% ipython --no-banner

In [1]: import numpy as np

In [2]: np.set_printoptions(precision=1, suppress=True, linewidth=140)

In [3]: def rd(a):
   ...:     return np.round(a, 1) + 0
   ...: 

In [4]: W0 = np.array([[0.3, 0.8, -0.7, -0.1],
   ...:     [0.4, 0.0, 0.0, 1.0],
   ...:     [0.3, -0.7, -0.8, -0.6],
   ...:     [-0.3, -0.9, 1.2, 0.1],
   ...:     [1.9, 0.0, -0.7, -1.0],
   ...:     [0.5, 0.7, 0.2, 0.6],
   ...:     [-0.8, -1.0, 0.7, 0.3],
   ...:     [-0.3, 1.2, -0.1, -0.2]])

In [5]: Y = W0 / np.linalg.norm(W0, axis=1, keepdims=True)

In [6]: cov = Y @ Y.T

In [7]: rd(cov)
Out[7]: 
array([[ 1. ,  0. ,  0.1, -1. ,  0.5,  0.4, -0.9,  0.7],
       [ 0. ,  1. , -0.4,  0. , -0.1,  0.7,  0. , -0.2],
       [ 0.1, -0.4,  1. , -0.2,  0.6, -0.6, -0.1, -0.5],
       [-1. ,  0. , -0.2,  1. , -0.4, -0.3,  0.9, -0.6],
       [ 0.5, -0.1,  0.6, -0.4,  1. ,  0.1, -0.7, -0.1],
       [ 0.4,  0.7, -0.6, -0.3,  0.1,  1. , -0.5,  0.4],
       [-0.9,  0. , -0.1,  0.9, -0.7, -0.5,  1. , -0.6],
       [ 0.7, -0.2, -0.5, -0.6, -0.1,  0.4, -0.6,  1. ]])

In [8]: rd(cov[1])
Out[8]: array([ 0. ,  1. , -0.4,  0. , -0.1,  0.7,  0. , -0.2])

In [9]: x0 = np.array([0, 0, 0, 0])

In [10]: y = W0 @ x0

In [11]: rd(np.linalg.pinv(W0) @ W0)
Out[11]: 
array([[1., 0., 0., 0.],
       [0., 1., 0., 0.],
       [0., 0., 1., 0.],
       [0., 0., 0., 1.]])

In [12]: rd(np.linalg.solve(W0.T @ W0, W0.T @ y))
Out[12]: array([0., 0., 0., 0.])

In [13]: rd(np.linalg.lstsq(W0, y)[0])
Out[13]: array([0., 0., 0., 0.])

In [14]: rng = np.random.default_rng(58457)

In [15]: y = y + 0.3 * rng.normal(size=8)

In [16]: rd(y)
Out[16]: array([-0.2,  0.3, -0.1, -0.2, -0.2,  0.2, -0.2, -0.3])

In [17]: beta, *_ = np.linalg.lstsq(W0, y)

In [18]: rd(np.linalg.norm(y - W0 @ beta))
Out[18]: np.float64(0.4)

In [19]: beta.round()
Out[19]: array([ 0., -0., -0.,  0.])
